% python3 -q
>>> import numpy as np
>>> from numpy import linalg as LA
>>> np.set_printoptions(suppress=True, linewidth=140)
>>> mat = np.loadtxt("layer5.csv", delimiter=",")
>>> mat
array([[ 0.12,  0.  ,  0.93, -0.85],
       [ 0.78, -0.14,  1.  , -0.83],
       [ 0.23, -0.03,  0.66, -0.32],
       [ 0.6 , -0.13, -0.7 ,  0.95],
       [-0.81,  0.17, -0.97,  0.05],
       [ 0.42, -0.09, -0.76,  0.91],
       [ 0.04,  0.02,  0.97, -0.95],
       [-0.56,  0.12,  0.64, -0.92],
       [-0.81,  0.17, -0.97,  0.05],
       [ 0.69, -0.17, -0.95,  0.99],
       [ 0.58, -0.11,  0.44,  0.54],
       [-0.51,  0.08, -0.88,  0.31],
       [ 0.25,  0.  ,  1.  , -0.99],
       [ 0.32, -0.05,  0.52,  0.01],
       [ 0.92, -0.27,  0.  ,  0.99],
       [ 0.9 , -0.24,  0.86,  0.81],
       [ 0.85, -0.17,  1.  , -0.91],
       [ 0.87, -0.2 ,  0.98,  0.04],
       [-0.01, -0.01, -0.74,  0.66],
       [ 0.23, -0.03,  0.66, -0.32],
       [-0.95,  0.29, -0.72, -0.96],
       [-0.84,  0.22,  0.63, -0.99],
       [ 0.8 , -0.13,  1.  , -0.99],
       [ 0.44, -0.05,  0.99, -0.9 ],
       [-0.08,  0.06,  1.  , -1.  ],
       [-0.91,  0.27,  0.89, -1.  ],
       [-0.19,  0.05,  0.88, -0.9 ],
       [-0.96,  0.31, -0.59, -0.98],
       [-0.29,  0.06,  0.58, -0.77],
       [-0.47,  0.07, -0.9 ,  0.45],
       [-0.84,  0.19, -0.91, -0.46]])
>>> # rows 4 and 8 are equal
>>> cent = mat[[9, 2]].astype(float)
>>> for _ in range(3):
...     lab = LA.norm(mat[:, None] - cent, axis=-1).argmin(axis=1)
...     cent = np.array([mat[lab == j].mean(axis=0) for j in range(2)])
... 
>>> lab
array([1, 1, 1, 0, 0, 0, 1, 1, 0, 0, 1, 0, 1, 1, 0, 1, 1, 1, 0, 1, 0, 1, 1, 1, 1, 1, 1, 1, 1, 0, 0])
>>> print(np.round(cent[1] - cent[0], 2))
[ 0.29 -0.03  1.52 -0.97]
